>>> import numpy as np
>>> import numpy.linalg as la
>>> np.set_printoptions(suppress=True, linewidth=100)
>>> M = np.load("w.npy")
>>> M.round(1)
array([[ 0.1, -0.1,  0.1, -0.1, -0.1, -0.1],
       [-0.1,  0.2, -0.1,  0.2,  0.2,  0.2],
       [ 0.1, -0.1,  0.1, -0.1, -0.1, -0.1],
       [-0.1,  0.2, -0.1,  0.3,  0.2,  0.2],
       [-0.1,  0.2, -0.1,  0.2,  0.2,  0.2],
       [-0.1,  0.2, -0.1,  0.2,  0.2,  0.2]])
>>> # column 2 repeats column 0
>>> vals, vecs = la.eigh(M)
>>> np.round(vecs.T @ vecs, 1) + 0
array([[1., 0., 0., 0., 0., 0.],
       [0., 1., 0., 0., 0., 0.],
       [0., 0., 1., 0., 0., 0.],
       [0., 0., 0., 1., 0., 0.],
       [0., 0., 0., 0., 1., 0.],
       [0., 0., 0., 0., 0., 1.]])
>>> np.unique(vals.round(6) + 0, return_counts=True)[1]
array([5, 1])
>>> np.round(la.eigvalsh(M + -2 * np.eye(6)), 1)
array([-2., -2., -2., -2., -2., -1.])
>>> np.abs(vecs[:, -1]).round(6).argmax()
np.int64(3)
>>> x = np.array([-1, 2, 0, 0, 2, 1])
>>> np.round(la.eigvalsh(2 * M - np.eye(6)), 1)
array([-1., -1., -1., -1., -1.,  1.])
>>> mat = np.load("m.npy")
>>> mat
array([[ 0,  1,  3,  5,  2,  1, -1],
       [-1,  0,  2,  4,  1,  0, -2],
       [ 0,  1,  3,  5,  2,  1, -1],
       [ 0,  1,  3,  5,  2,  1, -1],
       [-1,  0,  2,  4,  1,  0, -2],
       [-1,  0,  2,  4,  1,  0, -2]])
>>> [round(float(x), 1) for x in la.svd(mat, compute_uv=False)[:3]]
[13.9, 2.8, 0.0]
